$ python3 -q
>>> import numpy as np
>>> np.set_printoptions(precision=1, suppress=True, linewidth=160, floatmode="fixed")
>>> rnd = lambda a: np.round(a, 1) + 0
>>> feats = np.array([[-1.7, 0.0, 0.0, -1.0, -1.0, 0.0],
...     [0.0, -0.7, 0.0, 1.0, 0.0, -1.0],
...     [1.0, 0.0, 0.3, 1.0, -1.0, 2.0],
...     [0.0, 0.0, -2.0, -1.7, 2.0, -2.0],
...     [2.0, 1.0, -1.0, -2.0, -0.7, -2.0],
...     [-2.0, 0.0, 0.0, -1.0, -1.0, 0.3]])
>>> t3 = np.stack([feats, 4 * feats, feats[::-1]])
>>> print(rnd(np.linalg.norm(t3, axis=(1, 2))))
[ 7.1 28.3  7.1]
>>> t3.sum(axis=0)
array([[-10.5,   0.0,   0.0,  -6.0,  -6.0,   0.3],
       [  2.0,  -2.5,  -1.0,   3.0,  -0.7,  -7.0],
       [  5.0,   0.0,  -0.5,   3.3,  -3.0,   8.0],
       [  1.0,   0.0,  -9.7,  -7.5,   9.0,  -8.0],
       [ 10.0,   4.3,  -5.0,  -9.0,  -3.5, -11.0],
       [-11.7,   0.0,   0.0,  -6.0,  -6.0,   1.5]])
>>> rnd(np.einsum("bij,cij->bc", t3, t3))
array([[ 49.9, 199.8,  -7.2],
       [199.8, 799.0, -28.8],
       [ -7.2, -28.8,  49.9]])
>>> print(np.linalg.matrix_rank(t3.reshape(3, -1)))
2
>>> E = np.loadtxt("a.csv", delimiter=",")
>>> E
array([[ 2.0,  4.0,  3.0,  3.0, 15.0],
       [ 2.0,  3.0,  5.0,  3.0, 15.0],
       [ 2.0,  1.0,  4.0,  5.0, 25.0],
       [ 1.0,  1.0,  2.0,  0.0,  0.0],
       [ 1.0,  2.0,  4.0,  0.0,  0.0],
       [ 0.0,  0.0,  3.0,  0.0,  0.0]])
>>> r = np.linalg.matrix_rank(E)
>>> r
np.int64(4)
>>> ns = np.linalg.svd(E)[2][r:].T
>>> rnd(E @ ns)
array([[0.0],
       [0.0],
       [0.0],
       [0.0],
       [0.0],
       [0.0]])
>>> W0 = np.loadtxt("x.csv", delimiter=",")
>>> W0
array([[14.0,  9.0,  0.0],
       [ 9.0, 14.0,  0.0],
       [ 0.0,  0.0,  5.0]])
>>> u, g = W0[0], W0[2]
>>> u @ u
np.float64(277.0)
>>> u @ g
np.float64(0.0)
>>> pr = (u @ g) / (u @ u) * u
>>> np.linalg.matrix_rank(np.outer(u, g))
np.int64(1)
>>> K = np.array([[0, 1, 2],
...     [0, 0, 0],
...     [3, 2, 0],
...     [0, 1, 2],
...     [0, 0, 0],
...     [0, 0, 0],
...     [0, 0, 0],
...     [0, 0, 0],
...     [0, 0, 0],
...     [3, 2, 2],
...     [0, 0, 0],
...     [0, 0, 0],
...     [3, 2, 0],
...     [0, 1, 2],
...     [3, 2, 0],
...     [0, 0, 0],
...     [0, 1, 2]])
>>> P = K @ np.linalg.solve(K.T @ K, K.T)
>>> np.linalg.matrix_rank(np.eye(17) - P)
np.int64(14)
>>> rnd(np.linalg.eigvalsh(P))
array([0.0, 0.0, 0.0, 0.0, 0.0, 0.0, 0.0, 0.0, 0.0, 0.0, 0.0, 0.0, 0.0, 0.0, 1.0, 1.0, 1.0])
>>> np.allclose(P @ P, P)
True
